% python3 -q
>>> import numpy as np
>>> np.set_printoptions(precision=1, suppress=True, linewidth=120, floatmode="fixed")
>>> def rd(a):
...     return np.round(a, 1) + 0
... 
>>> A = np.loadtxt("out8.csv", delimiter=",")
>>> rd(A)
array([[ 0.2,  0.0,  0.2,  0.1,  0.0, -0.1,  0.2,  0.2,  0.0, -0.2],
       [ 0.0,  0.0,  0.0,  0.0,  0.0,  0.0,  0.0,  0.0,  0.0,  0.0],
       [ 0.2,  0.0,  0.2,  0.1,  0.0, -0.1,  0.2,  0.2,  0.0, -0.2],
       [ 0.1,  0.0,  0.1,  0.0,  0.0,  0.0,  0.1,  0.1,  0.0, -0.1],
       [ 0.0,  0.0,  0.0,  0.0,  0.0,  0.0,  0.0,  0.0,  0.0,  0.0],
       [-0.1,  0.0, -0.1,  0.0,  0.0,  0.0, -0.1, -0.1,  0.0,  0.1],
       [ 0.2,  0.0,  0.2,  0.1,  0.0, -0.1,  0.2,  0.2,  0.0, -0.2],
       [ 0.2,  0.0,  0.2,  0.1,  0.0, -0.1,  0.2,  0.1,  0.0, -0.1],
       [ 0.0,  0.0,  0.0,  0.0,  0.0,  0.0,  0.0,  0.0,  0.0,  0.0],
       [-0.2,  0.0, -0.2, -0.1,  0.0,  0.1, -0.2, -0.1,  0.0,  0.1]])
>>> left, s, vt = np.linalg.svd(A)
>>> rd(s)
array([1.0, 0.0, 0.0, 0.0, 0.0, 0.0, 0.0, 0.0, 0.0, 0.0])
>>> Y = left[:, :1] @ np.diag(s[:1]) @ vt[:1]
>>> rd(np.linalg.norm(A - Y, 2)), rd(s[1])
(np.float64(0.0), np.float64(0.0))
>>> rd(np.linalg.norm(A - Y) / np.linalg.norm(A))
np.float64(0.0)
>>> rd(Y)
array([[ 0.2,  0.0,  0.2,  0.1,  0.0, -0.1,  0.2,  0.2,  0.0, -0.2],
       [ 0.0,  0.0,  0.0,  0.0,  0.0,  0.0,  0.0,  0.0,  0.0,  0.0],
       [ 0.2,  0.0,  0.2,  0.1,  0.0, -0.1,  0.2,  0.2,  0.0, -0.2],
       [ 0.1,  0.0,  0.1,  0.0,  0.0,  0.0,  0.1,  0.1,  0.0, -0.1],
       [ 0.0,  0.0,  0.0,  0.0,  0.0,  0.0,  0.0,  0.0,  0.0,  0.0],
       [-0.1,  0.0, -0.1,  0.0,  0.0,  0.0, -0.1, -0.1,  0.0,  0.1],
       [ 0.2,  0.0,  0.2,  0.1,  0.0, -0.1,  0.2,  0.2,  0.0, -0.2],
       [ 0.2,  0.0,  0.2,  0.1,  0.0, -0.1,  0.2,  0.1,  0.0, -0.1],
       [ 0.0,  0.0,  0.0,  0.0,  0.0,  0.0,  0.0,  0.0,  0.0,  0.0],
       [-0.2,  0.0, -0.2, -0.1,  0.0,  0.1, -0.2, -0.1,  0.0,  0.1]])
